% python3 -q
>>> import numpy as np
>>> np.set_printoptions(precision=2, suppress=True, linewidth=100, sign=" ")
>>> F = np.loadtxt("a.csv", delimiter=",")
>>> F
array([[ 19.35,  40.35, -60.76,  57.46, -40.04, -22.22,  39.7 ],
       [ 19.64,  38.36, -59.54,  61.41, -40.34, -21.3 ,  40.91],
       [ 22.5 ,  41.48, -59.82,  61.31, -39.13, -20.01,  41.55],
       [ 20.18,  42.18, -59.76,  61.48, -39.8 , -20.93,  39.07],
       [ 20.14,  40.23, -60.48,  60.71, -41.53, -21.62,  40.51],
       [ 19.9 ,  39.8 , -60.41,  59.13, -40.65, -19.41,  42.6 ],
       [ 20.31,  38.03, -57.85,  59.23, -41.48, -22.08,  39.01],
       [ 19.87,  41.61, -59.92,  58.48, -39.21, -19.37,  40.89],
       [ 19.93,  40.58, -58.39,  60.39, -40.71, -19.99,  39.61],
       [ 20.58,  37.99, -61.02,  61.57, -40.15, -18.34,  40.65]])
>>> U, sigma, Vt = np.linalg.svd(F)
>>> sigma
array([ 358.99,    4.98,    4.81,    4.11,    2.41,    2.06,    1.53])
>>> A2 = U[:, :1] @ np.diag(sigma[:1]) @ Vt[:1]
>>> np.round(np.abs(F - A2).max(), 2)
np.float64(2.25)
>>> round(np.linalg.norm(F - A2) / np.linalg.norm(F), 2)
np.float64(0.02)
>>> np.linalg.cond(F) > 100
np.True_
>>> round(float(np.linalg.norm(F, 2) / np.linalg.norm(F)), 2)
1.0
>>> round(np.log10(np.linalg.cond(F)))
2
>>> [round(float(x), 2) for x in np.linalg.svd(F, compute_uv=False)[:3]]
[358.99, 4.98, 4.81]
>>> np.abs(np.linalg.svd(F)[2][-1])
array([ 0.6 ,  0.01,  0.22,  0.3 ,  0.45,  0.32,  0.45])
>>> np.linalg.matrix_rank(F, rtol=0.1)
np.int64(1)
>>> U, sigma, Vt = np.linalg.svd(F, full_matrices=False)
>>> np.abs(U[:, 0]).round(6).argmax()
np.int64(2)
>>> (sigma > 1e-8).sum()
np.int64(7)
>>> np.cumsum(sigma ** 2) / np.sum(sigma ** 2)
array([ 1.,  1.,  1.,  1.,  1.,  1.,  1.])
>>> round(float(np.sqrt((sigma ** 2).sum())), 2), round(np.linalg.norm(F), 2)
(359.09, np.float64(359.09))
>>> np.abs(Vt[0])
array([ 0.18,  0.35,  0.53,  0.53,  0.36,  0.18,  0.36])
>>> sigma
array([ 358.99,    4.98,    4.81,    4.11,    2.41,    2.06,    1.53])
>>> u = np.array([-2, 3, 3])
>>> np.polyval(u, F[4])
array([ -747.82, -3113.22, -7494.1 , -7186.28, -3571.07,  -996.71, -3157.59])
>>> np.convolve(F[4], u)
array([ -40.28,  -20.04,  302.07, -182.17,   83.75,  100.78, -270.47,   56.67,  121.53])
>>> m1 = np.array([[0.0, 0.0, 3.0, -2.0, 0.0, -1.0, 1.0, 3.0],
...     [0.0, 0.0, 3.0, 3.0, -3.0, 2.0, -1.0, 1.0],
...     [3.0, 3.0, 0.0, 0.0, 0.0, 0.0, 0.0, 0.0],
...     [-2.0, 3.0, 0.0, 0.0, 0.0, 0.0, 0.0, 0.0],
...     [0.0, -3.0, 0.0, 0.0, 0.0, 0.0, 0.0, 0.0],
...     [-1.0, 2.0, 0.0, 0.0, 0.0, 0.0, 0.0, 0.0],
...     [1.0, -1.0, 0.0, 0.0, 0.0, 0.0, 0.0, 0.0],
...     [3.0, 1.0, 0.0, 0.0, 0.0, 0.0, 0.0, 0.0]])
>>> m1
array([[ 0.,  0.,  3., -2.,  0., -1.,  1.,  3.],
       [ 0.,  0.,  3.,  3., -3.,  2., -1.,  1.],
       [ 3.,  3.,  0.,  0.,  0.,  0.,  0.,  0.],
       [-2.,  3.,  0.,  0.,  0.,  0.,  0.,  0.],
       [ 0., -3.,  0.,  0.,  0.,  0.,  0.,  0.],
       [-1.,  2.,  0.,  0.,  0.,  0.,  0.,  0.],
       [ 1., -1.,  0.,  0.,  0.,  0.,  0.,  0.],
       [ 3.,  1.,  0.,  0.,  0.,  0.,  0.,  0.]])
>>> ev, V = np.linalg.eigh(m1)
>>> x0 = np.array([2, -1, -2, 1, -1, -1, -2, 0])
>>> x0 @ m1 @ x0 / (x0 @ x0), round(ev[0], 2), round(ev[-1], 2)
(np.float64(-2.25), np.float64(-5.82), np.float64(5.82))
>>> (np.sign(V[:, -1].round(6)) == np.sign(V[0, -1].round(6))).astype(int)
array([ 1,  1,  1,  1,  0,  1,  0,  1])
>>> np.abs(m1).sum(axis=1).max(), round(np.abs(ev).max(), 2)
(np.float64(13.0), np.float64(5.82))
>>> [round(float(np.linalg.det(m1[:i, :i])), 2) + 0 for i in range(1, 9)]
[0.0, 0.0, 0.0, 225.0, 0.0, 0.0, 0.0, 0.0]
>>> round(np.linalg.eigvalsh(m1).min(), 2)
np.float64(-5.82)
>>> round(np.linalg.det(m1), 2)
np.float64(0.0)
>>> np.allclose(m1 @ m1.T, m1.T @ m1)
True
>>> mat = np.array([[1.0, 0.2, 0.04, 0.01, 0.0],
...     [0.2, 1.0, 0.2, 0.04, 0.01],
...     [0.04, 0.2, 1.0, 0.2, 0.04],
...     [0.01, 0.04, 0.2, 1.0, 0.2],
...     [0.0, 0.01, 0.04, 0.2, 1.0]])
>>> x0 = np.array([2, -2, -3, -3, -2])
>>> target = mat @ x0
>>> target
array([ 1.45, -2.34, -4.  , -4.06, -2.74])
>>> np.linalg.solve(mat, target)
array([ 2., -2., -3., -3., -2.])
>>> np.linalg.solve(mat, mat[:, 0])
array([ 1.,  0.,  0.,  0.,  0.])
>>> np.linalg.solve(mat, target + mat[:, 4])
array([ 2., -2., -3., -3., -1.])
